$ ipython --no-banner

In [1]: import numpy as np

In [2]: np.set_printoptions(suppress=True, linewidth=140)

In [3]: other = np.array([[0, 1, 3, 1], [3, 0, 0, 1], [2, 1, 1, 2], [1, 3, 3, 2]])

In [4]: data = other - other.T

In [5]: data
Out[5]: 
array([[ 0, -2,  1,  0],
       [ 2,  0, -1, -2],
       [-1,  1,  0, -1],
       [ 0,  2,  1,  0]])

In [6]: rng = np.random.default_rng(98831)

In [7]: z = rng.permutation(4)

In [8]: other = data[:, z] * rng.choice([-1, 1], 4)

In [9]: other
Out[9]: 
array([[ 2, -1,  0,  0],
       [ 0,  1,  2, -2],
       [-1,  0,  1,  1],
       [-2, -1,  0,  0]])

In [10]: Uu, _, VT = np.linalg.svd(data.T @ other)

In [11]: np.round(np.linalg.lstsq(data, other)[0], 2) + 0
Out[11]: 
array([[ 0.,  0.,  0., -1.],
       [-1.,  0.,  0.,  0.],
       [ 0., -1.,  0.,  0.],
       [ 0.,  0., -1.,  0.]])

In [12]: z
Out[12]: array([1, 2, 3, 0])

In [13]: np.einsum("ii->", other)
Out[13]: np.int64(4)

In [14]: np.einsum("ij,ji->", other, other)
Out[14]: np.int64(10)

In [15]: round(np.linalg.det(other.T), 2)
Out[15]: np.float64(-16.0)

In [16]: np.kron(np.eye(2, dtype=int), other)
Out[16]: 
array([[ 2, -1,  0,  0,  0,  0,  0,  0],
       [ 0,  1,  2, -2,  0,  0,  0,  0],
       [-1,  0,  1,  1,  0,  0,  0,  0],
       [-2, -1,  0,  0,  0,  0,  0,  0],
       [ 0,  0,  0,  0,  2, -1,  0,  0],
       [ 0,  0,  0,  0,  0,  1,  2, -2],
       [ 0,  0,  0,  0, -1,  0,  1,  1],
       [ 0,  0,  0,  0, -2, -1,  0,  0]])

In [17]: round(float(np.linalg.det(other[::-1])), 2)
Out[17]: -16.0

In [18]: np.round(np.poly(other), 2)
Out[18]: array([  1.,  -4.,   3.,   8., -16.])

In [19]: round(float(np.linalg.det(2 * other)), 2), round(float(np.linalg.det(other)), 2)
Out[19]: (-256.0, -16.0)

In [20]: np.round(np.linalg.eigvals(other), 2)
Out[20]: array([-1.56+0.j  ,  1.5 +1.32j,  1.5 -1.32j,  2.56+0.j  ])
